% python3 -q
>>> import numpy as np
>>> np.set_printoptions(precision=4, suppress=True, linewidth=140)
>>> A = np.array([[-1.4, 1.9, -0.4, -1.3],
...     [-0.3, 0.2, -0.2, 0.0],
...     [0.2, -0.2, -0.6, 1.2],
...     [-0.1, -0.2, -1.2, 0.6]])
>>> A[:, 3] *= 5
>>> print(A)
[[-1.4  1.9 -0.4 -6.5]
 [-0.3  0.2 -0.2  0. ]
 [ 0.2 -0.2 -0.6  6. ]
 [-0.1 -0.2 -1.2  3. ]]
>>> # column 3 dominates
>>> print(A - A[0])
[[ 0.   0.   0.   0. ]
 [ 1.1 -1.7  0.2  6.5]
 [ 1.6 -2.1 -0.2 12.5]
 [ 1.3 -2.1 -0.8  9.5]]
>>> print(A.sum(axis=0))
[-1.6  1.7 -2.4  2.5]
>>> A[4]
Traceback (most recent call last):
  File "<python-input-8>", line 1, in <module>
    A[4]
    ~^^^
IndexError: index 4 is out of bounds for axis 0 with size 4
>>> print(A.reshape(-1, 2))
[[-1.4  1.9]
 [-0.4 -6.5]
 [-0.3  0.2]
 [-0.2  0. ]
 [ 0.2 -0.2]
 [-0.6  6. ]
 [-0.1 -0.2]
 [-1.2  3. ]]
>>> blk = A.reshape(4, 2, -1)
>>> print(np.swapaxes(blk, 1, 2)[1])
[[-0.3 -0.2]
 [ 0.2  0. ]]
>>> W0 = np.array([[3, 3, 0, 1], [3, 3, 3, 0], [0, 3, 3, 3], [1, 0, 3, 3]])
>>> f = np.array([2, 0, 3])
>>> print(np.array([np.convolve(row, f, "same") for row in W0]))
[[ 6  9 11  0]
 [ 6 15  9  9]
 [ 6  6 15  9]
 [ 0  9  6  9]]
>>> print(np.convolve(W0[3], f))
[2 0 9 6 9 9]
>>> K = np.array([[0, 2, -1, -1], [0, 0, 0, -1], [0, 0, 0, 1], [0, 0, 0, 0]])
>>> Uu, sig, vt = np.linalg.svd(K)
>>> print(np.argmax(sig[:-1] / (sig[1:] + 1e-6)) + 1)
2
>>> Y = Uu[:, :2] @ np.diag(sig[:2]) @ vt[:2]
>>> print(Y.round(4) + 0)
[[ 0.  2. -1. -1.]
 [ 0.  0.  0. -1.]
 [ 0.  0.  0.  1.]
 [ 0.  0.  0.  0.]]
>>> print(round(np.linalg.norm(K - Y) / np.linalg.norm(K), 4))
0.0
>>> print(np.round(np.abs(K - Y).max(), 4))
0.0
>>> print(np.linalg.matrix_rank(Y))
2
>>> print(K.ravel(order="F"))
[ 0  0  0  0  2  0  0  0 -1  0  0  0 -1 -1  1  0]
>>> print(K.reshape(2, -1))
[[ 0  2 -1 -1  0  0  0 -1]
 [ 0  0  0  1  0  0  0  0]]
>>> blk = K.reshape(4, 2, -1)
>>> print(blk.transpose(1, 0, 2))
[[[ 0  2]
  [ 0  0]
  [ 0  0]
  [ 0  0]]

 [[-1 -1]
  [ 0 -1]
  [ 0  1]
  [ 0  0]]]
>>> print(np.swapaxes(blk, 1, 2)[1])
[[ 0  0]
 [ 0 -1]]
>>> print(blk.shape)
(4, 2, 2)
>>> print(np.allclose(K[:-1].T @ np.linalg.lstsq(K[:-1].T, K[-1])[0], K[-1]))
True
>>> print(np.unique(K.round(6), axis=0).shape)
(4, 4)
>>> print(np.abs(np.diag(np.linalg.qr(K)[1])) > 1e-9)
[False False False False]
>>> def softmax(z):
...     e = np.exp(z - z.max(axis=-1, keepdims=True))
...     return e / e.sum(axis=-1, keepdims=True)
... 
>>> print(softmax(K[1] + -3))
[0.2969 0.2969 0.2969 0.1092]
>>> scores = K @ K.T / np.sqrt(4)
>>> print(softmax(scores)[1] @ K)
[ 0.      0.6724 -0.3362 -0.5487]
>>> print(softmax(scores + np.triu(np.full(scores.shape, -np.inf), 1)))
[[1.     0.     0.     0.    ]
 [0.5    0.5    0.     0.    ]
 [0.2119 0.2119 0.5761 0.    ]
 [0.25   0.25   0.25   0.25  ]]
>>> arr = np.load("test5.npy")
>>> print(arr)
[[0 1 3]
 [1 3 4]
 [3 7 4]
 [3 7 6]
 [3 7 6]
 [3 7 5]
 [3 7 6]
 [1 3 5]
 [1 3 2]
 [2 5 4]
 [1 3 5]
 [1 3 3]
 [2 5 3]
 [3 7 7]
 [0 1 4]
 [0 1 3]
 [2 5 5]]
>>> # row 4 repeats row 3
>>> Xc = arr - arr.mean(axis=0)
>>> Uu, sig, vt = np.linalg.svd(Xc, full_matrices=False)
>>> print(np.linalg.matrix_rank(Xc))
2
>>> print(np.searchsorted(np.cumsum(sig ** 2) / (sig ** 2).sum(), 0.9) + 1)
2
>>> print(np.abs(vt[0]).argmax())
1
>>> print(np.round(Xc.mean(axis=0), 4) + 0)
[0. 0. 0.]
>>> print(np.abs(Uu[:, 0]).argmax())
0
>>> print(np.round(np.abs(vt[-1]), 4) + 0)
[0.8944 0.4472 0.    ]
>>> print(sig.round(4) + 0)
[11.1026  3.8075  0.    ]
>>> blk = np.stack([arr, 5 * arr, arr[::-1]])
>>> print(blk.shape)
(3, 17, 3)
>>> print(blk.sum(axis=0))
[[ 2 11 23]
 [ 6 19 27]
 [18 43 28]
 [21 49 43]
 [20 47 39]
 [19 45 33]
 [19 45 41]
 [ 8 23 34]
 [ 7 21 14]
 [13 33 29]
 [ 9 25 36]
 [ 9 25 23]
 [15 37 24]
 [21 49 48]
 [ 3 13 28]
 [ 1  9 22]
 [12 31 33]]
>>> print(np.linalg.norm(blk, axis=(1, 2)))
[ 29.1376 145.688   29.1376]
>>> print(np.linalg.matrix_rank(blk))
[3 3 3]
>>> rng = np.random.default_rng(50)
>>> lab = rng.permutation(3)
>>> Y = arr[:, lab] * rng.choice([-1, 1], 3)
>>> print(Y)
[[0 3 1]
 [1 4 3]
 [3 4 7]
 [3 6 7]
 [3 6 7]
 [3 5 7]
 [3 6 7]
 [1 5 3]
 [1 2 3]
 [2 4 5]
 [1 5 3]
 [1 3 3]
 [2 3 5]
 [3 7 7]
 [0 4 1]
 [0 3 1]
 [2 5 5]]
>>> Uu, _, vt = np.linalg.svd(arr.T @ Y)
>>> print(np.round(np.linalg.lstsq(arr, Y)[0], 4) + 0)
[[1. 0. 0.]
 [0. 0. 1.]
 [0. 1. 0.]]
>>> print(np.round(Uu @ vt, 4) + 0)
[[1. 0. 0.]
 [0. 0. 1.]
 [0. 1. 0.]]
>>> J = np.array([[-3, -3, -3, -3],
...     [-3, -6, -6, -6],
...     [-3, -6, -9, -9],
...     [-3, -6, -9, -12]])
>>> # equal to its transpose
>>> vals, vecs = np.linalg.eigh(J)
>>> x0 = np.array([1, 3, 0, 0])
>>> print(np.abs(J).sum(axis=1).max(), np.round(np.abs(vals).max(), 4))
30 24.8726
>>> print(x0 @ J @ x0 / (x0 @ x0), round(vals[0], 4), np.round(vals[-1], 4))
-7.5 -24.8726 -0.8494
>>> print(vecs * np.abs(vals) @ vecs.T)
[[ 3.  3.  3.  3.]
 [ 3.  6.  6.  6.]
 [ 3.  6.  9.  9.]
 [ 3.  6.  9. 12.]]
>>> F = np.loadtxt("arr.csv", delimiter=",")
>>> print(F)
[[1. 0. 5.]
 [0. 1. 0.]
 [5. 0. 1.]]
>>> hat = np.triu(np.array([[6, 6, 4], [9, 3, 7], [-9, 1, 7]]), 1) + np.eye(3)
>>> Y = hat @ F @ np.linalg.inv(hat)
>>> print(np.poly(Y))
[  1.  -3. -22.  24.]
>>> print(hat @ F - F @ hat)
[[ 20.   0.   0.]
 [ 35.   0.   0.]
 [  0. -30. -20.]]
>>> print(np.trace(Y), np.trace(F))
3.0 3.0
>>> print(np.linalg.matrix_rank(Y))
3
>>> print(np.sort(np.linalg.eigvals(F).real))
[-4.  1.  6.]
>>> print(np.round(np.linalg.det(F), 4))
-24.0
>>> print((np.linalg.matrix_power((F != 0) + (F.T != 0) + np.eye(3), 3) > 0).astype(int))
[[1 0 1]
 [0 1 0]
 [1 0 1]]
>>> Y = np.array([[4, 4], [0, 1]])
>>> cent = np.kron(Y, F)
>>> print(cent.shape)
(6, 6)
>>> print(cent)
[[ 4.  0. 20.  4.  0. 20.]
 [ 0.  4.  0.  0.  4.  0.]
 [20.  0.  4. 20.  0.  4.]
 [ 0.  0.  0.  1.  0.  5.]
 [ 0.  0.  0.  0.  1.  0.]
 [ 0.  0.  0.  5.  0.  1.]]
>>> f = np.array([-2, -2, 0])
>>> Y = F + np.outer(f, np.eye(3)[2])
>>> print(round(float(np.linalg.det(Y) / np.linalg.det(F)), 4), round(1 + np.linalg.solve(F, f)[2], 4))
0.5833 0.5833
>>> print(np.linalg.matrix_rank(Y - F))
1
>>> print(Y)
[[ 1.  0.  3.]
 [ 0.  1. -2.]
 [ 5.  0.  1.]]
>>> Y = F[0, 0] * F[1:] - np.outer(F[1:, 0], F[0])
>>> print(Y)
[[  0.   1.   0.]
 [  0.   0. -24.]]
>>> print(np.flatnonzero(~Y.round(6).any(axis=1)))
[]
>>> Y = np.array([[0, 2, 1], [0, -2, 2], [-2, 1, 2]])
>>> M = np.triu(Y)
>>> print(M)
[[ 0  2  1]
 [ 0 -2  2]
 [ 0  0  2]]
>>> gram = M.T @ M
>>> print(np.diag(gram))
[0 8 9]
>>> print(gram)
[[ 0  0  0]
 [ 0  8 -2]
 [ 0 -2  9]]
>>> print(np.linalg.eigvalsh(gram)[::-1])
[10.5616  6.4384  0.    ]
>>> print(np.trace(gram), (M ** 2).sum())
17 17
>>> print(np.linalg.cond(M) > 100)
True
>>> print(np.argsort(-np.linalg.norm(M, axis=0).round(6), kind="stable")[:3])
[2 1 0]
>>> print([round(float(x), 4) for x in np.linalg.svd(M, compute_uv=False)[:3]])
[3.2499, 2.5374, 0.0]
>>> rk = np.linalg.matrix_rank(M)
>>> print(rk)
2
>>> ns = np.linalg.svd(M)[2][rk:].T
>>> print([int(np.linalg.matrix_rank(M[:i])) for i in range(1, len(M) + 1)])
[1, 2, 2]
>>> print([int(np.linalg.matrix_rank(M[:, :j + 1])) for j in range(3)])
[0, 1, 2]
>>> print([int(np.linalg.matrix_rank(np.delete(M, i, axis=0))) for i in range(3)])
[2, 2, 2]
>>> print(np.linalg.matrix_rank(M.T @ M), np.linalg.matrix_rank(M @ M.T))
2 2
>>> print(np.allclose(M @ ns, 0))
True
>>> print(ns.shape)
(3, 1)
>>> print(ns[:, 0] / ns[np.abs(ns[:, 0]).round(6).argmax(), 0])
[1. 0. 0.]
>>> Uu, sig, vt = np.linalg.svd(M)
>>> vecs = vt[:(sig > 1e-8).sum()]
>>> x0 = M[0] + 2 * M[2] + rng.integers(2) * np.eye(3)[1]
>>> print(x0)
[0. 3. 5.]
>>> print(np.diag(vecs.T @ vecs))
[0. 1. 1.]
>>> print(np.round(np.linalg.norm(x0 - vecs.T @ vecs @ x0), 4))
0.0
>>> feats = np.array([[1, 1, 1, 1, -1, -1, -1, -1], [1, 1, -1, -1, -1, -1, 1, 1]])
>>> # columns 0 and 1 are equal
>>> W1 = np.array([[3, 2, 2, -1, -5],
...     [0, -3, 4, 5, 2],
...     [4, -4, -5, -3, 1],
...     [3, -1, -3, 3, -2],
...     [-2, 0, -1, -3, 2],
...     [-1, 2, 1, -4, -2],
...     [3, -1, -2, 2, 3],
...     [4, 2, 0, -2, 5]])
>>> c = np.array([1, 2, 2, 0, 0])
>>> hid = np.maximum(feats @ W1 + c, 0)
>>> print(np.linalg.matrix_rank(hid))
2
>>> print(hid)
[[ 7  0  2 11  0]
 [ 7  5 14 11  6]]
>>> cent = np.array([[2, 1, 2], [2, 1, 1], [1, 0, 2], [0, 2, 1], [0, 0, 2]])
>>> print((hid @ cent).round(6).argmax(axis=1))
[1 2]
>>> print(hid @ cent)
[[16 29 29]
 [38 34 70]]
>>> print(W1 @ cent)
[[12  3  1]
 [-2  7 14]
 [-5 -6 -7]
 [ 1  8 -2]
 [-5 -8 -5]
 [ 3 -7 -6]
 [ 2  6  9]
 [12  2 18]]
>>> print(np.round(softmax(hid[0] + 4), 4) + 0)
[0.018  0.     0.0001 0.9819 0.    ]
>>> print(softmax(hid).sum(axis=1))
[1. 1.]
>>> scores = hid @ hid.T / np.sqrt(5)
>>> print(np.round(softmax(scores + np.triu(np.full(scores.shape, -np.inf), 1)), 4) + 0)
[[1. 0.]
 [0. 1.]]
>>> print(softmax(scores)[0] @ hid)
[ 7.      4.9999 13.9997 11.      5.9999]
